% ipython --no-banner

In [1]: import numpy as np

In [2]: from numpy import linalg as LA

In [3]: np.set_printoptions(precision=2, suppress=True, linewidth=140)

In [4]: E = np.load("dump.npy")

In [5]: print(E)
[[ 0.97 -0.27  0.85 -0.79 -0.38  0.75 -0.62  0.75]
 [-0.1   0.83  1.36  0.92  0.62  0.37  0.31  0.04]
 [ 0.29 -0.79 -0.03 -0.12  1.23  0.63 -0.41 -1.1 ]
 [ 0.58  0.05 -0.98  0.44  0.54  0.86  0.79  0.91]
 [-0.97  0.43  0.12 -1.35  0.27  0.63  0.75 -0.03]
 [ 0.19 -0.28  0.1   0.38 -1.23  0.88  0.75 -0.94]
 [ 1.26  1.06 -0.17 -0.56  0.14 -0.56  0.41 -0.68]
 [-0.29  1.11 -0.65  0.18 -0.26  0.82 -1.2  -0.24]]

In [6]: x = np.array([9, 6, 2, 9, -4, 7, 2, -1])

In [7]: target = E @ x

In [8]: print(target)
[  6.48  15.78  -3.44  12.1  -13.24  17.21   9.32   8.96]

In [9]: print(LA.solve(E, target + E[:, 6]))
[ 9.  6.  2.  9. -4.  7.  3. -1.]

In [10]: print(np.round(LA.solve(E, E[:, 7]), 2) + 0)
[0. 0. 0. 0. 0. 0. 0. 1.]

In [11]: arr = np.loadtxt("arr.csv", delimiter=",")

In [12]: print(arr)
[[ 1.35 -0.22 -0.08 -0.65 -0.53 -0.5   0.41]
 [-0.22  1.86 -0.32  0.58  0.15 -1.38 -0.34]
 [-0.08 -0.32  1.75 -0.99 -0.87  0.49 -0.29]
 [-0.65  0.58 -0.99  1.28  0.78  0.35 -0.62]
 [-0.53  0.15 -0.87  0.78  1.85  0.09 -0.61]
 [-0.5  -1.38  0.49  0.35  0.09  2.5  -0.98]
 [ 0.41 -0.34 -0.29 -0.62 -0.61 -0.98  1.4 ]]

In [13]: ev, vecs = LA.eigh(arr)

In [14]: print(np.unique(ev.round(6) + 0, return_counts=True)[1])
[2 2 1 2]

In [15]: print(np.round(vecs.T @ vecs, 2) + 0)
[[1. 0. 0. 0. 0. 0. 0.]
 [0. 1. 0. 0. 0. 0. 0.]
 [0. 0. 1. 0. 0. 0. 0.]
 [0. 0. 0. 1. 0. 0. 0.]
 [0. 0. 0. 0. 1. 0. 0.]
 [0. 0. 0. 0. 0. 1. 0.]
 [0. 0. 0. 0. 0. 0. 1.]]

In [16]: print(ev.round(2) + 0)
[0. 0. 1. 1. 2. 4. 4.]

In [17]: print(vecs @ np.diag(ev) @ vecs.T)
[[ 1.35 -0.22 -0.08 -0.65 -0.53 -0.5   0.41]
 [-0.22  1.86 -0.32  0.58  0.15 -1.38 -0.34]
 [-0.08 -0.32  1.75 -0.99 -0.87  0.49 -0.29]
 [-0.65  0.58 -0.99  1.28  0.78  0.35 -0.62]
 [-0.53  0.15 -0.87  0.78  1.85  0.09 -0.61]
 [-0.5  -1.38  0.49  0.35  0.09  2.5  -0.98]
 [ 0.41 -0.34 -0.29 -0.62 -0.61 -0.98  1.4 ]]

In [18]: print(np.round(vecs.T @ arr @ vecs, 2) + 0)
[[0. 0. 0. 0. 0. 0. 0.]
 [0. 0. 0. 0. 0. 0. 0.]
 [0. 0. 1. 0. 0. 0. 0.]
 [0. 0. 0. 1. 0. 0. 0.]
 [0. 0. 0. 0. 2. 0. 0.]
 [0. 0. 0. 0. 0. 4. 0.]
 [0. 0. 0. 0. 0. 0. 4.]]

In [19]: print(LA.eigvalsh(arr + 4 * np.eye(7)))
[4. 4. 5. 5. 6. 8. 8.]

In [20]: ev, vecs = LA.eigh(arr)

In [21]: x = np.array([-1, -1, 1, -3, -2, -2, 0])

In [22]: print(np.round(LA.eigvalsh(arr[1:, 1:]), 2) + 0)
[0.   0.12 1.   1.9  3.63 4.  ]

In [23]: print(vecs * np.maximum(ev, 0) @ vecs.T)
[[ 1.35 -0.22 -0.08 -0.65 -0.53 -0.5   0.41]
 [-0.22  1.86 -0.32  0.58  0.15 -1.38 -0.34]
 [-0.08 -0.32  1.75 -0.99 -0.87  0.49 -0.29]
 [-0.65  0.58 -0.99  1.28  0.78  0.35 -0.62]
 [-0.53  0.15 -0.87  0.78  1.85  0.09 -0.61]
 [-0.5  -1.38  0.49  0.35  0.09  2.5  -0.98]
 [ 0.41 -0.34 -0.29 -0.62 -0.61 -0.98  1.4 ]]

In [24]: K = np.load("case14.npy")

In [25]: print(K.round(2) + 0)
[[-0.33  1.56  0.62  0.85  0.45 -0.64 -0.69 -0.5   1.24 -0.47 -1.1  -0.22  0.67 -0.31 -0.68]
 [-0.24 -0.79 -0.18  1.17  1.72  0.01 -0.24 -0.5   0.47  0.21  1.47 -0.59  0.55  0.76  0.03]
 [ 1.47  0.14 -0.55  0.2  -0.83 -0.86 -0.01  0.54 -0.13 -0.04  0.65 -1.73  0.26 -0.22 -1.1 ]
 [-1.14  0.7  -0.74 -1.17  0.02  0.68 -0.15  1.11  0.64 -1.19  1.04 -0.27  0.74 -0.2  -0.05]
 [-0.41 -0.2   0.04 -0.06 -1.33  0.73 -0.3  -0.27  0.77  0.95 -0.56 -1.1   0.87  1.31  0.91]
 [-0.16 -0.42  0.86  1.13 -1.28  0.01  0.48  0.19 -0.37 -0.54  0.69  1.2   1.51  0.02 -0.51]
 [-0.16 -1.04  1.45 -0.26 -0.1   0.21 -0.8   0.83  1.11  0.88  0.38 -0.19 -0.36 -1.4  -0.22]
 [ 0.24  0.32 -0.41 -0.65 -0.65  0.49  0.42 -1.81  1.14  0.46  0.97  0.65 -0.49 -0.11 -1.02]
 [-0.9   1.02  1.19 -0.03  0.07  0.48  0.08  0.41 -1.04  0.73  0.46 -0.43 -0.8   1.06 -1.25]
 [-0.08 -1.06  0.09 -1.16  0.56  0.47 -0.66 -0.83 -0.9  -0.21 -0.87 -0.32  1.22 -0.12 -1.28]
 [-0.49 -0.72 -1.3   0.28 -0.01 -0.53 -0.12  1.15  0.76  0.69 -0.74  0.92 -0.24  0.84 -1.28]
 [-0.82 -0.09  0.15 -0.8  -0.5  -2.16 -1.17 -0.54 -0.36  0.09  0.71  0.28 -0.01  0.4   0.44]
 [-0.9  -1.15  0.46  0.22 -0.43 -0.33  0.88 -0.42  0.5  -1.64 -0.41 -0.9  -1.11  0.33 -0.32]
 [-1.47  0.09 -0.64  0.29 -0.01 -0.52  1.37 -0.32 -0.44  1.15 -0.14 -0.64  0.51 -1.38  0.  ]
 [-0.65 -0.05 -0.98  1.23 -0.76  0.88 -1.68 -0.41 -0.72 -0.29  0.1  -0.14 -0.75 -0.73 -0.11]]

In [26]: def softmax(z):
    ...:     e = np.exp(z - z.max(axis=-1, keepdims=True))
    ...:     return e / e.sum(axis=-1, keepdims=True)
    ...: 

In [27]: print(softmax(K[6] + 3))
[0.04 0.02 0.21 0.04 0.04 0.06 0.02 0.11 0.15 0.12 0.07 0.04 0.03 0.01 0.04]

In [28]: print(np.round(softmax(10 * K[6]), 2) + 0)
[0.   0.   0.96 0.   0.   0.   0.   0.   0.03 0.   0.   0.   0.   0.   0.  ]

In [29]: print(softmax(K[6]))
[0.04 0.02 0.21 0.04 0.04 0.06 0.02 0.11 0.15 0.12 0.07 0.04 0.03 0.01 0.04]

In [30]: att = K @ K.T / np.sqrt(15)

In [31]: print(softmax(att)[6] @ K)
[-0.31 -0.47  0.56 -0.05 -0.17  0.03 -0.41  0.26  0.53  0.37  0.26 -0.22 -0.03 -0.52 -0.35]
